% ipython --no-banner

In [1]: import numpy as np

In [2]: np.set_printoptions(precision=1, suppress=True, linewidth=200)

In [3]: rd = lambda a: np.round(a, 1) + 0

In [4]: feats = np.load("dump.npy")

In [5]: print(feats)
[[0.3 0.2 0.5]
 [0.5 0.5 0. ]
 [0.6 0.3 0.1]]

In [6]: evals, vecs = np.linalg.eig(feats)

In [7]: print(rd(np.sort(np.linalg.eigvals(feats @ feats))))
[0.  0.1 1. ]

In [8]: Q, vecs = np.linalg.qr(feats[:, :1])[0], np.linalg.qr(feats[:, 1:])[0]

In [9]: sv = np.linalg.svd(Q.T @ vecs, compute_uv=False)

In [10]: print(rd(sv))
[1.]

In [11]: print(rd(np.einsum("ij,ji->", feats, feats)))
1.2

In [12]: print(rd(np.linalg.det(feats[::-1])))
0.1

In [13]: print(rd(np.poly(feats)))
[ 1.  -0.9 -0.2  0.1]

In [14]: print(np.einsum("ii->", feats))
0.9

In [15]: X = np.array([[5, -2, 4, -1], [-2, 1, -1, -1], [4, -1, 5, -5], [-1, -1, -5, 10]])

In [16]: print(X)
[[ 5 -2  4 -1]
 [-2  1 -1 -1]
 [ 4 -1  5 -5]
 [-1 -1 -5 10]]

In [17]: evals, vecs = np.linalg.eigh(X)

In [18]: vec = np.array([1, 2, 0, 1])

In [19]: print(rd(vecs * np.maximum(evals, 0) @ vecs.T))
[[ 5. -2.  4. -1.]
 [-2.  1. -1. -1.]
 [ 4. -1.  5. -5.]
 [-1. -1. -5. 10.]]

In [20]: print(rd(vec @ X @ vec / (vec @ vec)), rd(evals[0]), rd(evals[-1]))
0.8 0.0 14.1

In [21]: print(np.abs(np.diag(np.linalg.qr(X)[1])) > 1e-9)
[ True  True False False]

In [22]: print(rd(X @ np.linalg.pinv(X) @ X))
[[ 5. -2.  4. -1.]
 [-2.  1. -1. -1.]
 [ 4. -1.  5. -5.]
 [-1. -1. -5. 10.]]

In [23]: print(np.allclose(X[:-1].T @ np.linalg.lstsq(X[:-1].T, X[-1])[0], X[-1]))
True

In [24]: print(np.unique(X.round(6), axis=0).shape)
(4, 4)

In [25]: print(np.linalg.lstsq(X[:-1].T, X[-1])[2])
2
